$ python -q
>>> import numpy as np
>>> np.set_printoptions(precision=1, suppress=True, linewidth=200, legacy="1.25")
>>> tidy = lambda a: np.round(a, 1) + 0
>>> A = np.load("case1.npy")
>>> print(tidy(A))
[[ 0.9 -0.2 -0.2  0.  -0.4]
 [-0.2  0.6 -0.4 -0.1 -0.6]
 [-0.2 -0.4  0.6 -0.1 -0.6]
 [ 0.  -0.1 -0.1  1.  -0.1]
 [-0.4 -0.6 -0.6 -0.1 -0.1]]
>>> evals, evecs = np.linalg.eigh(A)
>>> print(np.unique(evals.round(6) + 0, return_counts=True)[1])
[1 4]
>>> print(tidy(np.linalg.eigvalsh(A @ A)))
[1. 1. 1. 1. 1.]
>>> print(tidy(evecs.T @ evecs))
[[1. 0. 0. 0. 0.]
 [0. 1. 0. 0. 0.]
 [0. 0. 1. 0. 0.]
 [0. 0. 0. 1. 0.]
 [0. 0. 0. 0. 1.]]
>>> print(tidy(evecs @ np.diag(evals) @ evecs.T))
[[ 0.9 -0.2 -0.2  0.  -0.4]
 [-0.2  0.6 -0.4 -0.1 -0.6]
 [-0.2 -0.4  0.6 -0.1 -0.6]
 [ 0.  -0.1 -0.1  1.  -0.1]
 [-0.4 -0.6 -0.6 -0.1 -0.1]]
>>> print(tidy(evals.sum()), tidy(np.trace(A)))
3.0 3.0
>>> print(tidy(A.T @ A))
[[1. 0. 0. 0. 0.]
 [0. 1. 0. 0. 0.]
 [0. 0. 1. 0. 0.]
 [0. 0. 0. 1. 0.]
 [0. 0. 0. 0. 1.]]
>>> print(tidy(np.linalg.pinv(A)))
[[ 0.9 -0.2 -0.2  0.  -0.4]
 [-0.2  0.6 -0.4 -0.1 -0.6]
 [-0.2 -0.4  0.6 -0.1 -0.6]
 [ 0.  -0.1 -0.1  1.  -0.1]
 [-0.4 -0.6 -0.6 -0.1 -0.1]]
>>> B = np.array([[0, -1], [-1, 2], [-2, 2], [2, -1], [3, 0]])
>>> print(tidy(A @ B))
[[-0.6 -1.7]
 [-2.   0.9]
 [-3.   0.9]
 [ 1.8 -1.2]
 [ 1.2 -2. ]]
>>> print(tidy(np.einsum("ij->j", A)))
[ 0.  -0.6 -0.6  0.7 -1.9]
>>> Q, Rm = np.linalg.qr(A)
>>> print(Q.shape, Rm.shape)
(5, 5) (5, 5)
>>> print(abs(Rm[0, 0]), tidy(np.linalg.norm(A[:, 0])))
1.0 1.0
>>> print(np.allclose(Rm.T @ Rm, A.T @ A))
True
>>> print(tidy(Q.T @ Q))
[[1. 0. 0. 0. 0.]
 [0. 1. 0. 0. 0.]
 [0. 0. 1. 0. 0.]
 [0. 0. 0. 1. 0.]
 [0. 0. 0. 0. 1.]]
>>> print(tidy(Q))
[[-0.9  0.2  0.2  0.   0.4]
 [ 0.2 -0.6  0.4  0.1  0.6]
 [ 0.2  0.4 -0.6  0.1  0.6]
 [ 0.   0.1  0.1 -1.   0.1]
 [ 0.4  0.6  0.6  0.1  0.1]]
>>> print(tidy(np.trace(Q @ Q.T)))
5.0
>>> B = np.array([[1, 1], [1, -1]])
>>> rng = np.random.default_rng(37462)
>>> J = np.kron(B, np.kron(B, B))[rng.permutation(8)][:11]
>>> print(J)
[[ 1  1 -1 -1  1  1 -1 -1]
 [ 1  1  1  1 -1 -1 -1 -1]
 [ 1 -1 -1  1  1 -1 -1  1]
 [ 1  1  1  1  1  1  1  1]
 [ 1  1 -1 -1 -1 -1  1  1]
 [ 1 -1  1 -1 -1  1 -1  1]
 [ 1 -1  1 -1  1 -1  1 -1]
 [ 1 -1 -1  1 -1  1  1 -1]]
>>> r0, v = J[1], J[5]
>>> print(r0 @ r0)
8
>>> pr = (r0 @ v) / (r0 @ r0) * r0
>>> print((v - pr) @ r0)
0.0
